% python3 -q
>>> import numpy as np
>>> import numpy.linalg as la
>>> np.set_printoptions(precision=1, suppress=True, linewidth=200, sign=" ")
>>> mat = np.loadtxt("m.csv", delimiter=",")
>>> mat.round(1) + 0
array([[-0.1,  0. , -0.1,  0.1, -0.3,  0.7,  0.3,  0.3,  0. , -0.1,  0.3,  0. , -0.3],
       [-0.5,  0. , -0.2,  0.5,  0.4, -0.1,  0.2,  0.2, -0.2, -0.1, -0.2,  0.4,  0.1],
       [ 0. ,  0. , -0.3, -0.2,  0.3, -0.1, -0.2,  0.5,  0.5,  0.2,  0.4,  0. ,  0.2],
       [ 0.1, -0.5, -0.2,  0.1, -0.1, -0.1,  0. , -0.2,  0.1, -0.7,  0.2,  0.2,  0.1],
       [ 0.1,  0.4, -0.6,  0.3,  0. ,  0.1, -0.5, -0.2, -0.1, -0.1,  0. , -0.1, -0.2],
       [-0.4,  0.2,  0.4,  0.1,  0.3,  0.3, -0.2, -0.4,  0.2, -0.2,  0.3, -0.2,  0.2],
       [ 0.2,  0.2,  0.3,  0.1,  0.1, -0.2,  0. ,  0.5,  0.1, -0.6, -0.2, -0.3, -0.2],
       [ 0.5,  0. ,  0.1,  0.4,  0. ,  0.3, -0.2,  0.2, -0.1,  0.1, -0.1,  0.2,  0.6],
       [ 0.4,  0. , -0.2,  0.1,  0.5,  0. ,  0.6, -0.3,  0.1,  0. ,  0.1, -0.2, -0.1],
       [-0.1,  0.3,  0. ,  0.4, -0.5, -0.3,  0.3, -0.1,  0.6,  0.1, -0.1,  0. ,  0.1],
       [ 0.1,  0.3, -0.1, -0.4,  0.2,  0.3,  0. , -0.1,  0.3, -0.2, -0.5,  0.4,  0. ],
       [-0.2, -0.4, -0.2,  0.1,  0. ,  0.2, -0.1,  0. ,  0.2,  0. , -0.5, -0.6,  0.2],
       [-0.2,  0.4, -0.3, -0.3, -0.2, -0.1,  0.2,  0. , -0.4, -0.3,  0.1, -0.2,  0.5]])
>>> np.allclose(mat, mat.T)
False
>>> np.sort(np.abs(la.eigvals(mat)))
array([ 1.,  1.,  1.,  1.,  1.,  1.,  1.,  1.,  1.,  1.,  1.,  1.,  1.])
>>> J = np.loadtxt("mat.csv", delimiter=",")
>>> J
array([[ 9.,  6.,  6.,  0.,  0.],
       [ 6.,  4.,  4.,  0.,  0.],
       [ 6.,  4.,  4.,  0.,  0.],
       [ 0.,  0.,  0.,  0.,  0.],
       [ 0.,  0.,  0.,  0.,  0.]])
>>> w, V = la.eigh(J)
>>> (w > 1e-8).sum(), (w < -1e-8).sum()
(np.int64(1), np.int64(0))
>>> np.round(la.svd(J, compute_uv=False), 1) + 0
array([ 17.,   0.,   0.,   0.,   0.])
>>> np.abs(V[:, -1]).round(6).argmax()
np.int64(0)
>>> np.abs(V[:, -1])
array([ 0.7,  0.5,  0.5,  0. ,  0. ])
>>> la.eigvalsh(J + -3 * np.eye(5))
array([-3., -3., -3., -3., 14.])
>>> np.round(V.T @ V, 1) + 0
array([[ 1.,  0.,  0.,  0.,  0.],
       [ 0.,  1.,  0.,  0.,  0.],
       [ 0.,  0.,  1.,  0.,  0.],
       [ 0.,  0.,  0.,  1.,  0.],
       [ 0.,  0.,  0.,  0.,  1.]])
>>> blk = np.stack([J, 3 * J, J[::-1]])
>>> np.einsum("bij,cij->bc", blk, blk)
array([[  289.,   867.,    68.],
       [  867.,  2601.,   204.],
       [   68.,   204.,   289.]])
>>> la.det(blk)
array([ 0.,  0.,  0.])
>>> la.matrix_rank(blk.reshape(3, -1))
np.int64(2)
>>> round(float(np.trace(la.pinv(J) @ J)), 1)
1.0
>>> np.allclose(J[:-1].T @ la.lstsq(J[:-1].T, J[-1])[0], J[-1])
True
>>> np.abs(np.diag(la.qr(J)[1])) > 1e-9
array([ True, False, False, False, False])
>>> la.lstsq(J[:-1].T, J[-1])[2]
np.int32(1)
>>> M = np.loadtxt("arr.csv", delimiter=",")
>>> M
array([[ 1. ,  0.5,  0.2,  0.1,  0.1,  0. ,  0. ,  0. ,  0. ,  0. ,  0. ,  0. ,  0. ],
       [ 0.5,  1. ,  0.5,  0.2,  0.1,  0.1,  0. ,  0. ,  0. ,  0. ,  0. ,  0. ,  0. ],
       [ 0.2,  0.5,  1. ,  0.5,  0.2,  0.1,  0.1,  0. ,  0. ,  0. ,  0. ,  0. ,  0. ],
       [ 0.1,  0.2,  0.5,  1. ,  0.5,  0.2,  0.1,  0.1,  0. ,  0. ,  0. ,  0. ,  0. ],
       [ 0.1,  0.1,  0.2,  0.5,  1. ,  0.5,  0.2,  0.1,  0.1,  0. ,  0. ,  0. ,  0. ],
       [ 0. ,  0.1,  0.1,  0.2,  0.5,  1. ,  0.5,  0.2,  0.1,  0.1,  0. ,  0. ,  0. ],
       [ 0. ,  0. ,  0.1,  0.1,  0.2,  0.5,  1. ,  0.5,  0.2,  0.1,  0.1,  0. ,  0. ],
       [ 0. ,  0. ,  0. ,  0.1,  0.1,  0.2,  0.5,  1. ,  0.5,  0.2,  0.1,  0.1,  0. ],
       [ 0. ,  0. ,  0. ,  0. ,  0.1,  0.1,  0.2,  0.5,  1. ,  0.5,  0.2,  0.1,  0.1],
       [ 0. ,  0. ,  0. ,  0. ,  0. ,  0.1,  0.1,  0.2,  0.5,  1. ,  0.5,  0.2,  0.1],
       [ 0. ,  0. ,  0. ,  0. ,  0. ,  0. ,  0.1,  0.1,  0.2,  0.5,  1. ,  0.5,  0.2],
       [ 0. ,  0. ,  0. ,  0. ,  0. ,  0. ,  0. ,  0.1,  0.1,  0.2,  0.5,  1. ,  0.5],
       [ 0. ,  0. ,  0. ,  0. ,  0. ,  0. ,  0. ,  0. ,  0.1,  0.1,  0.2,  0.5,  1. ]])
>>> # symmetric, so the eigenvalues are real
>>> low = la.cholesky(M)
>>> round(np.prod(np.diag(low)) ** 2, 1), round(la.det(M), 1)
(np.float64(0.0), np.float64(0.0))
>>> w, V = la.eigh(M)
>>> la.eigvalsh(M @ M)
array([ 0.1,  0.1,  0.1,  0.1,  0.2,  0.4,  0.6,  0.8,  1. ,  1.7,  3. ,  5. ,  7. ])
>>> la.svd(M, compute_uv=False)
array([ 2.6,  2.2,  1.7,  1.3,  1. ,  0.9,  0.8,  0.7,  0.5,  0.4,  0.3,  0.3,  0.3])
>>> M2 = la.invert(M)
Traceback (most recent call last):
  File "<python-input-32>", line 1, in <module>
    M2 = la.invert(M)
         ^^^^^^^^^
AttributeError: module 'numpy.linalg' has no attribute 'invert'
>>> M2 = la.inv(M)
>>> round(float(la.det(M) * la.det(M2)), 1)
1.0
>>> round(la.cond(M), 1)
np.float64(10.5)
>>> np.round(la.slogdet(M)[0], 1)
np.float64(1.0)
>>> M2 = M / la.norm(M, axis=1, keepdims=True)
>>> C2 = M2 @ M2.T
>>> la.norm(M2, axis=1)
array([ 1.,  1.,  1.,  1.,  1.,  1.,  1.,  1.,  1.,  1.,  1.,  1.,  1.])
>>> round(np.degrees(np.arccos(np.clip(C2[2, 5], -1, 1))), 1)
np.float64(71.9)
>>> np.argwhere(np.triu(np.abs(C2) > 0.95, 1))
array([], shape=(0, 2), dtype=int64)
>>> C2[2].round(1) + 0
array([ 0.5,  0.8,  1. ,  0.8,  0.5,  0.3,  0.2,  0.1,  0. ,  0. ,  0. ,  0. ,  0. ])
>>> E = np.load("w.npy")
>>> E
array([[ 0.,  0.,  4.,  0., -5., -5., -3.],
       [ 0., -4.,  4.,  2.,  0., -5.,  5.],
       [ 0.,  3., -4., -5., -2., -5., -2.],
       [ 0., -5., -2., -2.,  2., -4.,  3.],
       [ 0.,  0.,  4.,  2., -2., -2., -4.],
       [ 0.,  3.,  4.,  2.,  1.,  0.,  3.],
       [ 0., -3., -4., -1.,  2., -4.,  4.]])
>>> la.cond(E) > 100
np.True_
>>> np.argsort(-la.norm(E, axis=0).round(6), kind="stable")[:3]
array([ 5,  2,  6])
>>> la.matrix_rank(E, rtol=0.1)
np.int64(6)
>>> np.round(la.norm(E, 2) / la.norm(E), 1)
np.float64(0.6)
>>> X = np.loadtxt("out0.csv", delimiter=",")
>>> X
array([[  9.5,  -4. ,   1. ,  -6.4,   7.2,   3.7,   1.7, -10.5,  -6.9,  -0.1,   4.9],
       [ -8.2,   7.7,   4.1,   4.7,  12.8,  -6.2,  -3.7,   2.3,  -2.6,  -0.4,   2.5],
       [  8.6,   4.4,  -6.1,  -7.5,  -5.2,   4. ,  -7.8,   5.9,  -6.3,  -4. ,   4.3],
       [ -6.9, -12.9,   0.6,  -5.9,  -7.4,  -2.4,   7.5,   3.9,   0.7,   3.6,   2. ],
       [ -5.9, -13.6,  -5.4,   8.8,   5. ,   1.9,  -2.6,  -3.3,   0.1,   3.7,  -3.4],
       [ -1.6, -10. ,  -3.8,   6.9,  -7.8,  -1.6,   4.2,  -0.1, -10.8,   2.4,  -5.6],
       [ -2.1,   6.3,  -4.3, -10.8,   2.2,   4.9,  -3.9,   3.7,  -0.7,  11.8,  -4.6],
       [  2.1,  -5.6,  -9.6,  -8. ,  -1.6,   4.8,   4.1,  -7.1,  -4.4,  -6.8,   7. ],
       [  7.8,  -3.4,   2.3,  -1. ,  -0.9,   6.5,  -4.6,   5.9,  -6.3, -11.2,  -7.5],
       [ -7.1,  -7.9,  -4.2,  -6.3,   9.9,   3.2,   2.4,  -3.9,  -0.9,  -7.8,   6.2],
       [  6.4,  10.2,  -6.1,  -2.5,  -2.5,   7. ,  -5.8,   7.5,  -6.1,   1.2,   5.1],
       [ -7.5,  10.5,  -0.7,   7.5,   0.6,   5.2,  -0.8,  -6.7,   8.6,  -1.7,   5.1],
       [  2.6,   5.6,  -4.4,  -0.6,   8.4,  -6.1, -12.7,  -3.5,   0.2,  -3.4,  -7. ],
       [ -6.3,   4.3,   5.3, -12.1,  -5.5,   3. ,   0.7,   4.9,   4.8,  -1.2,   8.9],
       [ -0.2,   2. , -12.1,  -1.9,   1.9,  -6.8,  -9.4,  -0.3,  -2.4,  -3.7,  -9.4],
       [ -2.1,  -6.7,  -9.1,   2.9,  -7.4,   8.7,   0.1,  -2.8,  -9.1,  -6.2,   1. ],
       [ -8.6,   2.2,   6.4,   3.5,   8.1,   7. ,  -4.3,   0.5,   9. ,   5.7,  -4.7],
       [ -5.3,  10.9,  -4.5,   1. ,  -3.7,  -8.3,   4.3,  -2.9,  10.2,   1.2,   4.1],
       [  5.8,  -4. ,   1.9,   3.8,   0.1,  -9.3,  -6.8,   3.2,  -6.2,  -7.4,  -9.8],
       [-12.6,   9.7,  -2.8,  -3.9,  -4.5,   6.8,  -6.6,   2.1,   0.8,   1.8,  -2.3],
       [  2.7,   1.5, -10.9, -10.4,  -6.4,   0.9,   1.8,   3.4,   7.2,   7.3,  -0.2],
       [ -4.9,  -3.1,  -1.6,   2.7,  13.7,   2.9,   0.6,  -8.9,  -5.8,   7. ,  -0.2],
       [ -5.9,   6.8,  -8.7,   0.4,   6.3,  -8.3,   7.9,  -6.7,  -2.3,  -2.5,  -3.8],
       [-12.3,  -2.4,   8.3,  -7.1,   1.4,   5.8,  -5.8,   0.7,   4.5,  -3. ,  -4.8],
       [ -7.3,   1.9,  -7. ,   4. ,   6. ,  -6.2, -13.1,  -4.3,  -1.4,   2.8,   1.9],
       [  2.7,  -3. ,  -3.8,   6.8,   2.1,  -3.7,  10.8,   6.3,  -3.4,   7.3,   9.2],
       [  3.8,  -7.5,   2.3,   3.4,   3.3,  -5.5,  -1.8,  -3.4,   1.2,  11.4,  11.2],
       [  5.9,  13.5,  -7.3,  10.2,  -2.8,   0.6,  -2.7,   1.6,   2.6,  -0.9,  -0.6],
       [ -1.3,   1.8,  -1.9,   8.3,   5.1,  -4.1,  -3.7,  -7.2,  11.6,  -5.2,  -7.4],
       [ -1.7,   6.1,   5.6,   2.2,  -0.8,   3.4,   2.5,  -1.3,   7.2,   0.1, -15.9],
       [  2.3,   1.5,  -6.8,  -3.3,   0.5,  10.9,  -2.2,   0.3,  -3.1,  13.3,  -5. ],
       [ -0.7,  -8.7,   2.4,  -1.4, -10.8,   2.8,   8.4,  -5.8,   2.8,   8.5,   2.7],
       [  0.9,  -1.5,  -3.6,   7.6,  12.9,   0. ,  -6.4,  -8.9,  -3.8,   0. ,  -5.1],
       [  3.5,   4.5,  -1.6,  15.2,  -3. ,  -3.8,   1.7,  -8.4,  -2.6,  -4.7,  -2.8],
       [ -7.2,  -5.9,   4.9,   1. ,   7. ,  -2.7,  10.5,  -4.1,  -1.9,  -2.6,  -9.7],
       [ -1.8,   0.5,  -3.8,   6.4,   2.6,   3.1,  -8. ,   1.7,  -1.2,  15.8,  -2.7],
       [  7.1,  -1.8,   1.5,   3.4,  -5.7,  12.3,  -1.2,   6. ,  -9.5,   0.8,   4.6],
       [  4.7,   8.7,  13.3,  -1.7,   4.1,   0.7,   1.8,  -1.2,  -0.5,  -1.1,   9.9],
       [ -2.2,   5.2,  -2.3,  -4.5,  -1.3,   6.7, -14.7,   5. ,  -1.3,   0.9,  -7.2],
       [ -2.1,  -3.8,  -1.4, -10.2,  -9.6,  -0.2,   5. ,   5.1, -11.1,  -2.9,  -1.4]])
>>> M2 = np.c_[X[:, :6] @ np.array([[-2, 1, 2, 1, -1, -2],
...     [-2, 0, 1, 0, 0, 2],
...     [-1, 2, -2, 0, 1, -2],
...     [-1, 2, 2, -2, 1, -2],
...     [0, 2, -2, 0, 2, -1],
...     [2, -1, 2, 0, -2, 1]]), np.array([1, 1, 0, 0, 1, 3, 1, 2, 1, 3, 0, 1, 2, 0, 0, 2, 0, 1, 3, 2, 2, 3, 3, 0, 0, 3, 3, 2, 0, 1, 0, 2, 2, 0, 2, 3, 3, 0, 0, 3])]
>>> M2
array([[  1.8,   9.4,  -6.8,  22.3,  -7.9, -19.7,   1. ],
       [-20.2,  41.2, -45.5, -17.6,  55. ,  -4.8,   1. ],
       [ -4.4, -33. ,  37.2,  23.6, -40.6,  28. ,   0. ],
       [ 40.1, -29.9, -29.7,   4.9,  -8.4,   3.6,   0. ],
       [ 39.4,   9. ,  -3.2, -23.5,  15.5, -25.3,   1. ],
       [ 16.9,  -9.4,  20.6, -15.4,  -7.7, -16.8,   3. ],
       [ 16.5, -32.8,  -5.5,  19.5, -18.4,  49.7,   1. ],
       [ 34.2, -41.1,  14.6,  18.1, -32.5,  26.2,   2. ],
       [  2.9,   2.1,  20.4,   9.8, -21.3, -17.6,   1. ],
       [ 46.9, -11.5, -39.7,   5.5,  10. ,  12.7,   3. ],
       [-10.6, -22.8,  49.2,  11.4, -34. ,  34.3,   0. ],
       [ -2.4,   2.1,  21.1, -22.5,   5.1,  27. ,   1. ],
       [-23.6,  15.5, -10.6,   3.8,  21.4,   1.5,   2. ],
       [ 16.8, -33.9, -26.1,  17.9, -17.5,  43.3,   0. ],
       [ -3.2, -17.6,   4.6,   3.6,   3.6,  23.7,   0. ],
       [ 41.2, -38. ,  45.3,  -7.9, -36.3,  19.3,   2. ],
       [ 16.9,  20.4, -23. , -15.6,  20.7,   0.7,   0. ],
       [-24.3, -11.4,   2.1,  -7.3,  11. ,  34.8,   1. ],
       [-27.9,  26.7,  -7.4,  -1.8,  18.7, -40.4,   3. ],
       [ 26.1, -41.8,   4.9,  -4.8, -16.7,  69.3,   2. ],
       [ 14.7, -53.6,  22.5,  23.5, -38.6,  47.5,   2. ],
       [ 20.7,  21.8, -25.9, -10.3,  27.6,  -9.4,   3. ],
       [-10.1,  -1.6, -16. ,  -6.7,  26.8,  27.4,   3. ],
       [ 39.8, -12.9, -49. ,   1.9,   4.7,  21.8,   0. ],
       [  1.4,   4.9, -15.1, -15.3,  28.7,  12.2,   0. ],
       [ -9.8,  16.6,  12. , -10.9,  11.9, -23.2,   3. ],
       [ -9.3,  27.3, -15.3,  -3. ,  19.5, -42.8,   3. ],
       [-40.5,   5.5,  67.1, -14.5,  -9.8,  12.8,   2. ],
       [-15.6,  25.8,   1.2, -17.9,  26.1, -15.8,   0. ],
       [ -9.8,   8.9,   4.3,  -6.1,   1.1,   4.2,   1. ],
       [ 24.3, -27.8,  33.9,   8.9, -33.2,  29. ,   0. ],
       [ 23.4, -23.1,   9.5,   2.1, -25.5,  -4.4,   2. ],
       [ -2.8,  34.7,  -3.1, -14.3,  28.9, -25.7,   2. ],
       [-37.2,  28.5,  43.5, -26.9,  11.7, -26. ,   0. ],
       [ 14.9,  21.3, -47.5,  -9.2,  32.5, -18.9,   2. ],
       [  6.2,   5.5,  18.3, -14.6,   3.4,  -0.1,   3. ],
       [  9.1,  -6.8,  52.2,   0.3, -38.2,  -9.6,   3. ],
       [-37. ,  35.4, -18.7,   8.1,  13.7, -18.6,   0. ],
       [ 14.2, -25.1,  12.4,   6.8, -20.6,  36.4,   0. ],
       [ 23. , -44.3,  -6.8,  18.3, -28.3,  29.2,   3. ]])
>>> la.matrix_rank(np.c_[X, M2])
np.int64(12)
>>> np.round(la.norm(M2 - X @ la.lstsq(X, M2)[0], axis=0), 1) + 0
array([ 0. ,  0. ,  0. ,  0. ,  0. ,  0. ,  9.3])
>>> la.norm(la.qr(X)[0].T @ M2, axis=0) ** 2 / ((M2 ** 2).sum(axis=0) + 1e-12)
array([ 1. ,  1. ,  1. ,  1. ,  1. ,  1. ,  0.3])
